% python3 -q
>>> import numpy as np
>>> np.set_printoptions(precision=2, suppress=True, linewidth=140)
>>> def tidy(a):
...     return np.round(a, 2) + 0
... 
>>> K = np.loadtxt("dump.csv", delimiter=",")
>>> K
array([[ 0.,  1., -1.,  1.,  0.,  0., -2.,  1.,  2., -2.,  1., -1., -2.],
       [ 0.,  0., -1., -1.,  2., -1.,  1.,  0.,  2., -2.,  0., -1.,  1.],
       [ 0.,  0.,  0., -1., -1.,  2., -2.,  1., -2.,  1., -1.,  2., -2.],
       [ 0.,  0.,  0.,  0.,  1., -2.,  2., -1.,  1.,  2.,  1.,  0., -2.],
       [ 0.,  0.,  0.,  0.,  0., -2.,  2.,  1., -1.,  2., -1.,  0.,  0.],
       [ 0.,  0.,  0.,  0.,  0.,  0.,  0., -1.,  2., -2.,  2.,  1., -1.],
       [ 0.,  0.,  0.,  0.,  0.,  0.,  0.,  0., -2.,  0.,  1.,  2., -1.],
       [ 0.,  0.,  0.,  0.,  0.,  0.,  0.,  0.,  0., -1.,  0., -1.,  2.],
       [ 0.,  0.,  0.,  0.,  0.,  0.,  0.,  0.,  0.,  1.,  1.,  0.,  2.],
       [ 0.,  0.,  0.,  0.,  0.,  0.,  0.,  0.,  0.,  0., -2., -1.,  1.],
       [ 0.,  0.,  0.,  0.,  0.,  0.,  0.,  0.,  0.,  0.,  0.,  1.,  1.],
       [ 0.,  0.,  0.,  0.,  0.,  0.,  0.,  0.,  0.,  0.,  0.,  0.,  0.],
       [ 0.,  0.,  0.,  0.,  0.,  0.,  0.,  0.,  0.,  0.,  0.,  0.,  0.]])
>>> r0 = np.array([1, 1])
>>> np.polyval(r0, K[12])
array([1., 1., 1., 1., 1., 1., 1., 1., 1., 1., 1., 1., 1.])
>>> print(np.cross(K[12, :3], K[6, :3]))
[0. 0. 0.]
>>> np.convolve(K[12], r0)
array([0., 0., 0., 0., 0., 0., 0., 0., 0., 0., 0., 0., 0., 0.])
>>> U, sig, Vt = np.linalg.svd(K)
>>> evecs = Vt[:(sig > 1e-8).sum()]
>>> rng = np.random.default_rng(65518)
>>> x0 = K[3] + 5 * K[4] + rng.integers(2) * np.eye(13)[6]
>>> x0
array([  0.,   0.,   0.,   0.,   1., -12.,  12.,   4.,  -4.,  12.,  -4.,   0.,  -2.])
>>> tidy(np.linalg.norm(x0 - evecs.T @ evecs @ x0))
np.float64(0.0)
>>> tidy(np.diag(evecs.T @ evecs))
array([0.  , 0.33, 1.  , 1.  , 1.  , 0.83, 0.83, 1.  , 1.  , 1.  , 1.  , 1.  , 1.  ])
>>> print(np.allclose(evecs.T @ evecs @ x0, x0))
True
>>> [round(float(x), 2) for x in np.linalg.svd(K, compute_uv=False)[:3]]
[6.95, 6.24, 5.34]
>>> tidy(np.linalg.norm(K, 2) / np.linalg.norm(K))
np.float64(0.58)
>>> np.argsort(-np.linalg.norm(K, axis=0).round(6), kind="stable")[:3]
array([12,  9,  8])
>>> np.linalg.lstsq(K[:-1].T, K[-1])[2]
np.int32(11)
>>> print(np.unique(K.round(6), axis=0).shape)
(12, 13)
>>> B = np.array([[2, 2, 3], [3, 3, 3], [3, 1, 0]])
>>> m1 = np.block([[np.zeros((3, 3)), B], [B.T, np.zeros((3, 3))]])
>>> print(m1)
[[0. 0. 0. 2. 2. 3.]
 [0. 0. 0. 3. 3. 3.]
 [0. 0. 0. 3. 1. 0.]
 [2. 3. 3. 0. 0. 0.]
 [2. 3. 1. 0. 0. 0.]
 [3. 3. 0. 0. 0. 0.]]
>>> # symmetric, so the eigenvalues are real
>>> B = np.linalg.inv(m1)
>>> tidy(np.linalg.slogdet(m1)[0])
np.float64(-1.0)
>>> print(tidy(np.linalg.det(m1) * np.linalg.det(B)))
1.0
>>> x0 = np.array([2, -3, -1, 0, 2, 1])
>>> rhs = m1 @ x0
>>> coef, lr = np.zeros(6), 1 / np.linalg.norm(m1, 2) ** 2
>>> for i in range(5):
...     coef -= lr * m1.T @ (m1 @ coef - rhs)
...     if i % 1 == 0: print(i, round(np.linalg.norm(m1 @ coef - rhs), 2))
... 
0 3.48
1 3.18
2 2.92
3 2.68
4 2.48
>>> print(tidy(np.linalg.cond(m1)))
18.13
>>> feats = np.load("data.npy")
>>> feats
array([[-1.,  2., -1., -1.,  1.,  2.,  1., -1.,  1., -2.,  1.,  2.,  1.],
       [ 2.,  2., -2., -2.,  2.,  4.,  2., -2.,  2., -4.,  2.,  4.,  2.],
       [-1., -2., -1.,  1., -1., -2., -1.,  1., -1.,  2., -1., -2., -1.],
       [-1., -2.,  1., -1., -1., -2., -1.,  1., -1.,  2., -1., -2., -1.],
       [ 1.,  2., -1., -1., -1.,  2.,  1., -1.,  1., -2.,  1.,  2.,  1.],
       [ 2.,  4., -2., -2.,  2.,  2.,  2., -2.,  2., -4.,  2.,  4.,  2.],
       [ 1.,  2., -1., -1.,  1.,  2., -1., -1.,  1., -2.,  1.,  2.,  1.],
       [-1., -2.,  1.,  1., -1., -2., -1., -1., -1.,  2., -1., -2., -1.],
       [ 1.,  2., -1., -1.,  1.,  2.,  1., -1., -1., -2.,  1.,  2.,  1.],
       [-2., -4.,  2.,  2., -2., -4., -2.,  2., -2.,  2., -2., -4., -2.],
       [ 1.,  2., -1., -1.,  1.,  2.,  1., -1.,  1., -2., -1.,  2.,  1.],
       [ 2.,  4., -2., -2.,  2.,  4.,  2., -2.,  2., -4.,  2.,  2.,  2.],
       [ 1.,  2., -1., -1.,  1.,  2.,  1., -1.,  1., -2.,  1.,  2., -1.]])
>>> evals, evecs = np.linalg.eigh(feats)
>>> x0 = np.array([0, 0, 0, 0, 0, 2, 0, 0, 1, 1, 1, 1, 2])
>>> tidy(x0 @ feats @ x0 / (x0 @ x0)), tidy(evals[0]), tidy(evals[-1])
(np.float64(3.33), np.float64(-2.0), np.float64(23.0))
>>> print(x0 @ feats @ x0)
40.0
>>> tidy(np.linalg.eigvalsh(feats[1:, 1:]))
array([-2., -2., -2., -2., -2., -2., -2., -2., -2., -2., -2., 22.])
>>> M = np.loadtxt("arr.csv", delimiter=",")
>>> M
array([[-2., -2., -3., -2.,  0., -2.,  3.,  3., -2., -3.,  0.,  3.],
       [-1., -2.,  0., -2.,  1.,  0.,  1.,  0.,  0.,  1.,  2.,  2.],
       [-2.,  1.,  2., -2., -3., -2., -1., -3., -2.,  0., -3., -3.],
       [ 1.,  3., -3., -1.,  1.,  2., -3.,  2.,  1.,  0.,  2.,  3.],
       [ 2.,  3.,  1.,  0.,  0., -2.,  2.,  2.,  2., -2.,  3.,  2.],
       [ 0.,  0., -1., -3.,  0., -2., -1., -1.,  1.,  0.,  3.,  3.],
       [ 0., -2., -1.,  1.,  1., -1., -2., -3.,  2.,  3., -1.,  3.],
       [ 1.,  0.,  0.,  1.,  0., -3.,  3.,  1.,  1., -2., -1.,  3.]])
>>> M - M[0]
array([[ 0.,  0.,  0.,  0.,  0.,  0.,  0.,  0.,  0.,  0.,  0.,  0.],
       [ 1.,  0.,  3.,  0.,  1.,  2., -2., -3.,  2.,  4.,  2., -1.],
       [ 0.,  3.,  5.,  0., -3.,  0., -4., -6.,  0.,  3., -3., -6.],
       [ 3.,  5.,  0.,  1.,  1.,  4., -6., -1.,  3.,  3.,  2.,  0.],
       [ 4.,  5.,  4.,  2.,  0.,  0., -1., -1.,  4.,  1.,  3., -1.],
       [ 2.,  2.,  2., -1.,  0.,  0., -4., -4.,  3.,  3.,  3.,  0.],
       [ 2.,  0.,  2.,  3.,  1.,  1., -5., -6.,  4.,  6., -1.,  0.],
       [ 3.,  2.,  3.,  3.,  0., -1.,  0., -2.,  3.,  1., -1.,  0.]])
>>> np.linalg.matrix_rank(M)
np.int64(8)
>>> M.sum(axis=0)
array([ -1.,   1.,  -5.,  -8.,   0., -10.,   2.,   1.,   3.,  -3.,   5.,  16.])
>>> np.count_nonzero(M)
np.int64(78)
>>> def softmax(z):
...     e = np.exp(z - z.max(axis=-1, keepdims=True))
...     return e / e.sum(axis=-1, keepdims=True)
... 
>>> tidy(softmax(M[1]))
array([0.01, 0.  , 0.04, 0.  , 0.1 , 0.04, 0.1 , 0.04, 0.04, 0.1 , 0.27, 0.27])
>>> att = M @ M.T / np.sqrt(12)
>>> print(softmax(att).round(6).argmax(axis=1))
[0 1 2 3 4 5 6 7]
>>> tidy(softmax(att)[1] @ M)
array([-0.9 , -1.49, -0.79, -2.16,  0.58, -0.85,  0.82,  0.26, -0.07,  0.07,  1.82,  2.44])
>>> x0 = np.array([2, 1, 0, -1, -1, -1, 2, -1, 1, -2, 1, -1])
>>> h1 = np.maximum(M @ x0, 0)
>>> np.flatnonzero(h1 > 1e-9)
array([0, 2, 4, 5, 7])
>>> np.maximum(M @ x0, 0) - np.maximum(-M @ x0, 0)
array([  2.,  -3.,   3.,  -5.,  18.,   5., -12.,  10.])
>>> np.maximum(M @ (3 * x0), 0)
array([ 6.,  0.,  9.,  0., 54., 15.,  0., 30.])
>>> x0 = np.array([-1, 3, 2, -3, 2, -2])
>>> rhs = m1 @ x0
>>> rhs
array([-8., -9., -7., 13.,  9.,  6.])
>>> tidy(np.linalg.solve(m1, rhs))
array([-1.,  3.,  2., -3.,  2., -2.])
>>> tidy(np.linalg.solve(m1, m1[:, 4]))
array([0., 0., 0., 0., 1., 0.])
>>> cov = M.T @ M
>>> cov
array([[ 15.,  13.,   1.,  10.,   6.,   3.,  -1.,   7.,  14.,  -1.,  11.,   8.],
       [ 13.,  31.,   4.,   1.,  -4.,   4.,  -8.,   9.,   7.,  -8.,  10.,  -4.],
       [  1.,   4.,  25.,   7., -10.,  -3.,   3., -15.,  -2.,   4., -11., -28.],
       [ 10.,   1.,   7.,  24.,   4.,   8.,   1.,  -1.,   7.,   5., -11., -10.],
       [  6.,  -4., -10.,   4.,  12.,   7.,  -1.,   8.,   9.,   4.,  12.,  17.],
       [  3.,   4.,  -3.,   8.,   7.,  30., -19.,   2.,  -1.,  13.,   2., -16.],
       [ -1.,  -8.,   3.,   1.,  -1., -19.,  38.,  20.,  -5., -24.,   1.,   9.],
       [  7.,   9., -15.,  -1.,   8.,   2.,  20.,  37.,   0., -24.,  18.,  19.],
       [ 14.,   7.,  -2.,   7.,   9.,  -1.,  -5.,   0.,  19.,   6.,  14.,  19.],
       [ -1.,  -8.,   4.,   5.,   4.,  13., -24., -24.,   6.,  27.,  -5.,  -8.],
       [ 11.,  10., -11., -11.,  12.,   2.,   1.,  18.,  14.,  -5.,  37.,  28.],
       [  8.,  -4., -28., -10.,  17., -16.,   9.,  19.,  19.,  -8.,  28.,  62.]])
>>> tidy(np.linalg.svd(M, compute_uv=False) ** 2)
array([128.4 ,  77.48,  56.29,  38.83,  35.52,  18.53,   1.64,   0.32])
>>> tidy(np.linalg.eigvalsh(cov)[::-1])
array([128.4 ,  77.48,  56.29,  38.83,  35.52,  18.53,   1.64,   0.32,   0.  ,   0.  ,   0.  ,   0.  ])
>>> np.linalg.matrix_rank(cov)
np.int64(8)
>>> (M @ M.T).shape
(8, 8)
>>> np.diag(cov)
array([15., 31., 25., 24., 12., 30., 38., 37., 19., 27., 37., 62.])
>>> arr = np.load("x.npy")
>>> arr
array([[-1.1,  0.3,  0.4,  0.8,  0.4,  0. , -0.3, -0.1, -0.4,  0.7,  1.7, -0.4,  0.4,  0.6],
       [ 0.8,  0.3, -1.8, -0.5, -0.2,  1. , -0.8,  1.1,  0.3,  0.4, -0.8, -0.1, -0.8,  1.6],
       [ 0.6,  0.5, -0.5,  0.3,  1.1,  1.5, -1.6,  2. ,  0.5,  0.5, -1. , -0.4,  1.8, -0.6],
       [ 0.1,  0.8, -0.8, -0.2, -0.1,  2.3, -0.7,  0.6,  0.5, -1.2,  0.3, -0.6,  1. , -1.5],
       [ 0.4, -0.2,  0.9, -0.7, -0.5,  1.7,  1. , -1.4, -2.4, -0.9,  1.2,  0.3, -0.8,  0.7],
       [-0.2, -0.9,  0.2,  0.4, -1.3, -0.9,  1.4,  0. , -1. , -0.6,  2.3, -0.3,  1.7, -0.4],
       [ 0.9,  1.1,  0. ,  0.4,  0.2, -0.6, -0.8,  1.7,  1.6,  0.2,  0.2,  0.1,  0.1,  1.8],
       [ 0.5, -0.6,  0.4,  1.3, -0.4, -0.1,  1.1, -0.5, -0.9, -1.5,  1.1, -0.4,  0.4,  1.2],
       [ 2.1, -1.4, -0.6, -1.2, -0.5,  1.6,  1.1, -0.5,  0. ,  0.3, -2. ,  0.2,  0.1, -0.6],
       [ 6.5,  6.5, -9.5,  2. ,  6. , -1. ,  9. , -3.5, -9. ,  0. , -1.5, -1.5, -2. ,  1.5],
       [-0.3,  1.4,  1.2,  0.1,  0.7, -0.2,  1.6,  2.5, -0.1, -0.4,  0.5,  1.4,  0. , -0.9],
       [ 1.1,  1.9,  0.3,  1.2, -0.2,  0.5,  0.5, -0.5, -1.1,  1.2,  0.8, -0.9,  0.6, -0.5],
       [ 0.4,  0.8,  0.4, -0.8, -0.1, -0.2, -0.4,  0.6, -0.2,  0.2,  0.8, -1.4, -1.1,  1. ],
       [ 0.4,  0.4, -2.3, -0.6, -1.7, -0.7, -0.7, -0.1,  0.5, -0.8,  0.1, -0.7, -0.4,  1.3],
       [ 1.9, -0.6,  1.3,  1.7, -0.6, -0.8, -0.6,  0.7, -1.1, -1.4,  0.2, -1.7, -0.8, -1. ],
       [ 0.6,  0.7, -1.7, -0.6,  0.7, -1.6, -2.2, -1.4, -0.4,  0.7, -0.1,  0.3, -0.3,  0.5],
       [-1.8, -0.9, -0.2, -0.2,  1.3,  1.8, -1.2,  1.2,  1.1, -0.1, -0.8, -1.1, -1.1,  0.8],
       [-0.5, -1.2,  0.8,  0.3,  0. ,  0. ,  2.3,  1. ,  0. ,  1.5, -0.8, -1. , -0.4,  0.6],
       [ 0.1,  1.5,  0.1, -0.6,  0.3, -0.3,  0.3,  1.1,  0.3,  0.7,  0.3,  1.2, -0.2,  0.5],
       [-0.6, -0.6,  1.9,  1.5,  0.1,  0.4, -0.4, -0.7, -0.4, -1.4, -0.1, -0.7, -1.4,  1. ],
       [-1.2, -0.2,  2. ,  1. ,  0.5,  0.1,  0.3, -0.3,  0.3,  0. ,  0.7,  0.2,  1. ,  0.5],
       [-0.2,  0. , -0.2,  1.3,  0.1,  1. ,  2.8,  0.7,  0.5, -1. ,  1.3, -1.1,  0.7, -0.5],
       [-3.1,  0. ,  0. ,  1.3, -1.3, -1.3,  1.7,  0. ,  0.5,  0.9,  0.8,  0. , -1.3,  0.2],
       [ 1.7, -1.6,  0.3, -0.1, -0.3, -1.4,  1.8,  0. , -0.3,  0.6,  0.7, -1.1, -0.6, -1.3],
       [-1.3,  0.8,  0. ,  0.5, -0.9,  1.2, -0.3, -0.5,  1.2,  0.6,  0.4, -0.7,  0.8,  1.4],
       [ 1.5,  0.4, -0.4,  0.3,  0.1,  0.2, -1. ,  1.5, -0.5,  0.8,  0.9,  0.4,  0.7, -1.1],
       [-0.5, -0.7, -1.3,  1.1, -0.8, -1.1,  0.2, -1.1,  0.7,  2.2, -0.2,  0.3,  0.5, -0.2],
       [ 1.3,  0.3, -3.1,  0.9, -0.1,  1.2,  0. , -1.2, -1.5, -1.2,  0.1, -1. ,  1.2,  0.4],
       [-0.8,  0. , -0.6,  1. , -0.9, -0.6,  1.2,  1.9,  0.4, -2. ,  1.2,  1. , -0.9, -1.6],
       [ 0. , -0.8,  0.4,  3.2, -0.7, -1.6, -1.4, -1. ,  0.5, -0.1,  2. , -1.3,  0. , -0.1],
       [ 0.7,  0.3,  0.6, -0.6,  0.7, -0.3,  0.7, -0.9,  2.7, -1.1, -0.3,  0.3, -0.2, -0.2],
       [-2. , -0.7,  0.5,  0. , -0.6, -0.5,  0. , -1. , -0.2,  0.8,  2.3,  0.2, -0.5, -2. ],
       [ 1.2, -0.7, -1.9,  0.9, -0.2, -0.2, -1.4,  1.6, -0.4,  0.1,  0.1,  1. , -0.6,  0.4],
       [ 0.7, -2.5,  1.6,  0.7, -2.8, -1.2,  1.4,  0.5,  0.5,  1. ,  0.9, -1.1, -0.2, -0.8],
       [-0.1, -0.3, -2.2,  0.2,  0.8,  0.3,  0.5, -0.7, -1.9,  0.2, -0.3,  0.5,  0.6,  0. ],
       [-0.1, -0.8, -1. ,  0.5, -0.5,  1.4,  0.1, -0.4, -0.3,  1. , -0.3, -0.4,  0. , -0.1],
       [ 0.4,  0.6,  0.8, -0.4,  0.2,  1.2,  2. , -0.9,  1.8,  1.2, -1.6,  0.7,  0. ,  0.1],
       [ 0.1, -1.6, -0.2,  1.5,  0.9, -1.6, -1. ,  0.8,  0.2,  1.1,  0.7, -0.2, -1. , -1. ],
       [ 1.9,  0.1,  0.5, -1.1, -1.4, -0.6,  1.4,  0.5, -0.5,  0.7,  1.5,  0. , -0.6,  0.8],
       [-0.4,  0.5, -1.1, -0.8, -0.3,  0.3, -0.4, -0.1,  1.4,  1. ,  1.4, -0.8, -1.8, -0.5],
       [ 0.1, -0.2, -0.9,  0.3,  2. ,  0.8,  1.2,  1.1, -0.6, -0.1,  0.3, -0.7, -0.9, -2.7]])
>>> cen = arr - arr.mean(axis=0)
>>> evecs = np.linalg.svd(cen)[2][:1]
>>> B = cen - cen @ evecs.T @ evecs
>>> print(tidy(np.diag(evecs.T @ evecs)))
[0.12 0.1  0.24 0.   0.09 0.   0.17 0.03 0.22 0.   0.01 0.   0.01 0.01]
